% ipython --no-banner

In [1]: import numpy as np

In [2]: np.set_printoptions(precision=3, suppress=True, linewidth=140, floatmode="fixed")

In [3]: M2 = np.array([[-2, 1, 0, -1, 1, 1, -1],
   ...:     [0, 3, -1, 3, 2, 2, -2],
   ...:     [-3, 2, -2, -2, -2, 2, 2],
   ...:     [0, -3, -1, -2, -3, -1, -3],
   ...:     [0, -1, 2, -2, -3, 3, -1],
   ...:     [0, -1, 0, 1, 3, -2, -2],
   ...:     [0, -1, -2, 0, 3, -1, -2],
   ...:     [3, 2, -2, 0, 0, -2, 1],
   ...:     [1, 1, -1, 1, 2, 2, -3],
   ...:     [-1, -3, 3, -3, -2, 0, -2],
   ...:     [-3, 1, -3, -2, -3, 1, 0],
   ...:     [0, -3, -3, 1, -3, -2, -3],
   ...:     [0, 0, 0, 1, 2, 3, -3],
   ...:     [-2, -3, 0, 2, -2, 2, 3]])

In [4]: A = M2.T @ M2

In [5]: print(A)
[[ 37   5   5  14  21 -19  -8]
 [  5  59 -12  10  29  13  16]
 [  5 -12  46  -8   3   8   7]
 [ 14  10  -8  43  33   0   0]
 [ 21  29   3  33  79  -5 -14]
 [-19  13   8   0  -5  50   0]
 [ -8  16   7   0 -14   0  68]]

In [6]: np.allclose(A, A.T)
Out[6]: True

In [7]: A @ A
Out[7]: 
array([[ 2481,   794,    98,  1823,  3265, -1653, -1019],
       [  794,  5016, -1012,  2143,  4112,  1081,  1502],
       [   98, -1012,  2471,  -663,  -270,   502,   524],
       [ 1823,  2143,  -663,  3298,  4586,  -365,  -470],
       [ 3265,  4112,  -270,  4586,  8842,  -643, -1741],
       [-1653,  1081,   502,  -365,  -643,  3119,   486],
       [-1019,  1502,   524,  -470, -1741,   486,  5189]])

In [8]: print(np.sort(np.abs(np.linalg.eigvals(A))))
[  5.437  22.052  32.628  53.933  60.936  83.682 123.333]

In [9]: w, vecs = np.linalg.eigh(A)

In [10]: x0 = np.array([1, -1, 3, -5, 5, 0, 2])

In [11]: np.linalg.eigvalsh(A[1:, 1:])
Out[11]: array([  9.017,  31.798,  52.066,  55.644,  80.599, 115.876])

In [12]: x0 @ A @ x0
Out[12]: np.int64(2192)

In [13]: np.round(vecs * np.abs(w) @ vecs.T, 3) + 0
Out[13]: 
array([[ 37.000,   5.000,   5.000,  14.000,  21.000, -19.000,  -8.000],
       [  5.000,  59.000, -12.000,  10.000,  29.000,  13.000,  16.000],
       [  5.000, -12.000,  46.000,  -8.000,   3.000,   8.000,   7.000],
       [ 14.000,  10.000,  -8.000,  43.000,  33.000,   0.000,   0.000],
       [ 21.000,  29.000,   3.000,  33.000,  79.000,  -5.000, -14.000],
       [-19.000,  13.000,   8.000,   0.000,  -5.000,  50.000,   0.000],
       [ -8.000,  16.000,   7.000,   0.000, -14.000,   0.000,  68.000]])

In [14]: np.abs(A).sum(axis=1).max(), round(float(np.abs(w).max()), 3)
Out[14]: (np.int64(184), 123.333)
